$ python3 -q
>>> import numpy as np
>>> from numpy import linalg as LA
>>> np.set_printoptions(precision=2, suppress=True, linewidth=140)
>>> feats = np.load("test15.npy")
>>> feats
array([[  6.12,  -0.41,   0.27],
       [  3.07,   2.69,  -0.72],
       [-10.34,  -1.28,   0.01],
       [-17.31,  -0.45,   0.12],
       [ 11.02,   2.32,   0.34],
       [ -2.36,  -6.56,  -0.59],
       [  5.18,  -0.93,  -0.15],
       [  6.93,  -3.51,   0.43],
       [ 15.2 ,  -0.17,   0.  ],
       [  6.91,  -2.28,   0.22],
       [-10.19,   0.57,  -0.21],
       [ 20.3 ,   0.64,  -0.2 ],
       [ -0.38,  -2.02,  -0.18],
       [ 10.09,  -1.19,   0.2 ],
       [  0.76,  -0.4 ,   0.28],
       [ 14.22,   1.08,   0.29],
       [-11.39,   1.83,  -0.13],
       [  1.19,  -2.07,  -0.08]])
>>> x = np.array([5, -4, -5])
>>> rhs = feats @ x
>>> np.round(LA.pinv(feats) @ feats, 2) + 0
array([[1., 0., 0.],
       [0., 1., 0.],
       [0., 0., 1.]])
>>> LA.solve(feats.T @ feats, feats.T @ rhs)
array([ 5., -4., -5.])
>>> try:
...     LA.solve(feats, rhs)
... except LA.LinAlgError as e:
...     print(e)
... 
Last 2 dimensions of the array must be square
>>> rng = np.random.default_rng(652197)
>>> rhs = rhs + 0.05 * rng.normal(size=18)
>>> rhs
array([ 30.89,   8.11, -46.6 , -85.34,  44.12,  17.41,  30.34,  46.63,  76.72,  42.66, -52.13,  99.91,   7.11,  54.2 ,   3.98,  65.33,
       -63.61,  14.67])
>>> b, *_ = LA.lstsq(feats, rhs)
>>> np.round(LA.norm(rhs - feats @ b), 2)
np.float64(0.13)
>>> b.round()
array([ 5., -4., -5.])
>>> b
array([ 5.  , -4.01, -4.94])
>>> B = feats / np.sqrt((feats ** 2).mean(axis=1, keepdims=True))
>>> LA.matrix_rank(feats - feats.mean(axis=1, keepdims=True))
np.int64(2)
>>> B[16]
array([-1.71,  0.27, -0.02])
>>> LA.norm(B, axis=1)
array([1.73, 1.73, 1.73, 1.73, 1.73, 1.73, 1.73, 1.73, 1.73, 1.73, 1.73, 1.73, 1.73, 1.73, 1.73, 1.73, 1.73, 1.73])
>>> labels = feats[:, 1] > np.median(feats[:, 1])
>>> r0 = feats[labels].mean(axis=0) - feats[~labels].mean(axis=0)
>>> labels.astype(int)
array([1, 1, 0, 0, 1, 0, 0, 0, 1, 0, 1, 1, 0, 0, 1, 1, 1, 0])
>>> r0
array([ 5.47,  3.16, -0.01])
>>> round(float((((feats - feats.mean(axis=0)) @ r0 > 0) == labels).mean()), 2)
0.61
>>> hat = feats @ LA.solve(feats.T @ feats, feats.T)
>>> hat @ feats[:, 0]
array([  6.12,   3.07, -10.34, -17.31,  11.02,  -2.36,   5.18,   6.93,  15.2 ,   6.91, -10.19,  20.3 ,  -0.38,  10.09,   0.76,  14.22,
       -11.39,   1.19])
>>> np.round(LA.eigvalsh(hat), 2) + 0
array([0., 0., 0., 0., 0., 0., 0., 0., 0., 0., 0., 0., 0., 0., 0., 1., 1., 1.])
>>> np.diag(hat)
array([0.06, 0.45, 0.08, 0.19, 0.16, 0.65, 0.04, 0.27, 0.13, 0.11, 0.07, 0.29, 0.06, 0.08, 0.05, 0.14, 0.11, 0.05])
>>> np.allclose(hat @ hat, hat)
True
>>> round(float(np.trace(hat)), 2)
3.0
>>> th = np.deg2rad(135)
>>> mat = np.eye(8)
>>> mat[np.ix_([0, 5], [0, 5])] = [[np.cos(th), -np.sin(th)], [np.sin(th), np.cos(th)]]
>>> mat
array([[-0.71,  0.  ,  0.  ,  0.  ,  0.  , -0.71,  0.  ,  0.  ],
       [ 0.  ,  1.  ,  0.  ,  0.  ,  0.  ,  0.  ,  0.  ,  0.  ],
       [ 0.  ,  0.  ,  1.  ,  0.  ,  0.  ,  0.  ,  0.  ,  0.  ],
       [ 0.  ,  0.  ,  0.  ,  1.  ,  0.  ,  0.  ,  0.  ,  0.  ],
       [ 0.  ,  0.  ,  0.  ,  0.  ,  1.  ,  0.  ,  0.  ,  0.  ],
       [ 0.71,  0.  ,  0.  ,  0.  ,  0.  , -0.71,  0.  ,  0.  ],
       [ 0.  ,  0.  ,  0.  ,  0.  ,  0.  ,  0.  ,  1.  ,  0.  ],
       [ 0.  ,  0.  ,  0.  ,  0.  ,  0.  ,  0.  ,  0.  ,  1.  ]])
>>> B = LA.invert(mat)
Traceback (most recent call last):
  File "<python-input-36>", line 1, in <module>
    B = LA.invert(mat)
        ^^^^^^^^^
AttributeError: module 'numpy.linalg' has no attribute 'invert'
>>> B = LA.inv(mat)
>>> np.allclose(B, mat.T)
True
>>> np.round(mat @ B, 2) + 0
array([[1., 0., 0., 0., 0., 0., 0., 0.],
       [0., 1., 0., 0., 0., 0., 0., 0.],
       [0., 0., 1., 0., 0., 0., 0., 0.],
       [0., 0., 0., 1., 0., 0., 0., 0.],
       [0., 0., 0., 0., 1., 0., 0., 0.],
       [0., 0., 0., 0., 0., 1., 0., 0.],
       [0., 0., 0., 0., 0., 0., 1., 0.],
       [0., 0., 0., 0., 0., 0., 0., 1.]])
>>> round(float(LA.cond(mat)), 2)
1.0
>>> np.round(LA.det(mat) * LA.det(B), 2)
np.float64(1.0)
>>> r0, g = mat[4], mat[7]
>>> r0 @ r0
np.float64(1.0)
>>> r0 @ g
np.float64(0.0)
>>> pr = (r0 @ g) / (r0 @ r0) * r0
>>> np.round(LA.norm(r0 + g) ** 2 + LA.norm(r0 - g) ** 2, 2)
np.float64(4.0)
>>> g - pr
array([0., 0., 0., 0., 0., 0., 0., 1.])
>>> pr
array([0., 0., 0., 0., 0., 0., 0., 0.])
>>> np.sort(LA.eigvals(mat).real)
array([-0.71, -0.71,  1.  ,  1.  ,  1.  ,  1.  ,  1.  ,  1.  ])
>>> x = np.array([6, -2, -4, -1, 3, 9, -1, 4])
>>> np.round(LA.det(mat), 2)
np.float64(1.0)
>>> 8 - LA.matrix_rank(mat - np.eye(8), tol=1e-8)
np.int64(6)
>>> round(LA.norm(x), 2), round(LA.norm(mat @ x), 2)
(np.float64(12.81), np.float64(12.81))
>>> mat.T @ (mat @ x)
array([ 6., -2., -4., -1.,  3.,  9., -1.,  4.])
>>> B = np.array([[2, 0, 0],
...     [1, 0, 2],
...     [2, 1, 2],
...     [1, 2, 1],
...     [1, 0, 2],
...     [2, 1, 0],
...     [1, 1, 0],
...     [1, 2, 0]])
>>> np.round(mat @ B, 2) + 0
array([[-2.83, -0.71,  0.  ],
       [ 1.  ,  0.  ,  2.  ],
       [ 2.  ,  1.  ,  2.  ],
       [ 1.  ,  2.  ,  1.  ],
       [ 1.  ,  0.  ,  2.  ],
       [ 0.  , -0.71,  0.  ],
       [ 1.  ,  1.  ,  0.  ],
       [ 1.  ,  2.  ,  0.  ]])
>>> np.einsum("ij,ij->i", mat, mat)
array([1., 1., 1., 1., 1., 1., 1., 1.])
>>> np.round(B.T @ mat.T, 2) + 0
array([[-2.83,  1.  ,  2.  ,  1.  ,  1.  ,  0.  ,  1.  ,  1.  ],
       [-0.71,  0.  ,  1.  ,  2.  ,  0.  , -0.71,  1.  ,  2.  ],
       [ 0.  ,  2.  ,  2.  ,  1.  ,  2.  ,  0.  ,  0.  ,  0.  ]])
>>> LA.matrix_rank(np.vstack([mat, B.T]))
np.int64(8)
>>> data = np.array([[1, -2, 4, -8], [1, -1, 1, -1], [1, 0, 0, 0]])
>>> U, sig, VT = LA.svd(data, full_matrices=False)
>>> round(np.sqrt((sig ** 2).sum()), 2), round(float(LA.norm(data)), 2)
(np.float64(9.49), 9.49)
>>> np.allclose(U * sig @ VT, data)
True
>>> np.abs(VT[0])
array([0.13, 0.23, 0.44, 0.86])
>>> sig / sig[0]
array([1.  , 0.15, 0.06])
>>> sig
array([9.37, 1.4 , 0.57])
>>> np.round(U.T @ data @ VT.T, 2) + 0
array([[9.37, 0.  , 0.  ],
       [0.  , 1.4 , 0.  ],
       [0.  , 0.  , 0.57]])
>>> (sig > 1e-8).sum()
np.int64(3)
>>> th = np.radians(120)
>>> r_ = np.eye(4)
>>> r_[0, 0] = r_[3, 3] = np.cos(th)
>>> r_[0, 3], r_[3, 0] = -np.sin(th), np.sin(th)
>>> r_
array([[-0.5 ,  0.  ,  0.  , -0.87],
       [ 0.  ,  1.  ,  0.  ,  0.  ],
       [ 0.  ,  0.  ,  1.  ,  0.  ],
       [ 0.87,  0.  ,  0.  , -0.5 ]])
>>> B = data @ r_.T
>>> np.allclose(data @ data.T, B @ B.T)
True
>>> np.allclose(LA.norm(data, axis=1), LA.norm(B, axis=1))
True
>>> def softmax(z):
...     e = np.exp(z - z.max(axis=-1, keepdims=True))
...     return e / e.sum(axis=-1, keepdims=True)
... 
>>> np.round(softmax(data[0] + 4), 2) + 0
array([0.05, 0.  , 0.95, 0.  ])
>>> scores = data @ data.T / np.sqrt(4)
>>> np.round(softmax(scores + np.triu(np.full(scores.shape, -np.inf), 1)), 2) + 0
array([[1.  , 0.  , 0.  ],
       [1.  , 0.  , 0.  ],
       [0.33, 0.33, 0.33]])
>>> softmax(scores)[0] @ data
array([ 1., -2.,  4., -8.])
>>> T = np.stack([data, -2 * data, data[::-1]])
>>> T.sum(axis=0)
array([[ 0,  2, -4,  8],
       [ 0,  0,  0,  0],
       [ 0, -2,  4, -8]])
>>> LA.norm(T, axis=(1, 2))
array([ 9.49, 18.97,  9.49])
>>> A = np.array([[0, 2, 2, 1, 1, 2, 0],
...     [0, 2, 0, 1, 1, 2, 1],
...     [0, 1, 0, 0, 0, 0, 2],
...     [0, 0, 0, 0, 1, 2, 2],
...     [0, 0, 1, 0, 2, 0, 2]])
>>> A
array([[0, 2, 2, 1, 1, 2, 0],
       [0, 2, 0, 1, 1, 2, 1],
       [0, 1, 0, 0, 0, 0, 2],
       [0, 0, 0, 0, 1, 2, 2],
       [0, 0, 1, 0, 2, 0, 2]])
>>> x = np.array([-5, 4, -2, -8, -2, 1, -6])
>>> h1 = np.maximum(A @ x, 0)
>>> np.maximum(A @ (3 * x), 0)
array([0, 0, 0, 0, 0])
>>> A.T @ h1
array([0, 0, 0, 0, 0, 0, 0])
>>> np.tanh(A @ x)
array([-1., -1., -1., -1., -1.])
>>> E = np.loadtxt("data.csv", delimiter=",")
>>> E
array([[-2.,  0.,  0.,  0.],
       [ 0., -2.,  0.,  0.],
       [ 0.,  0.,  1.,  0.],
       [ 0.,  0.,  0.,  0.]])
>>> np.all(LA.eigvalsh(E) > 0)
np.False_
>>> round(float(LA.eigvalsh(E).min()), 2)
-2.0
>>> [round(float(LA.det(E[:i, :i])), 2) + 0 for i in range(1, 5)]
[-2.0, 4.0, 4.0, 0.0]
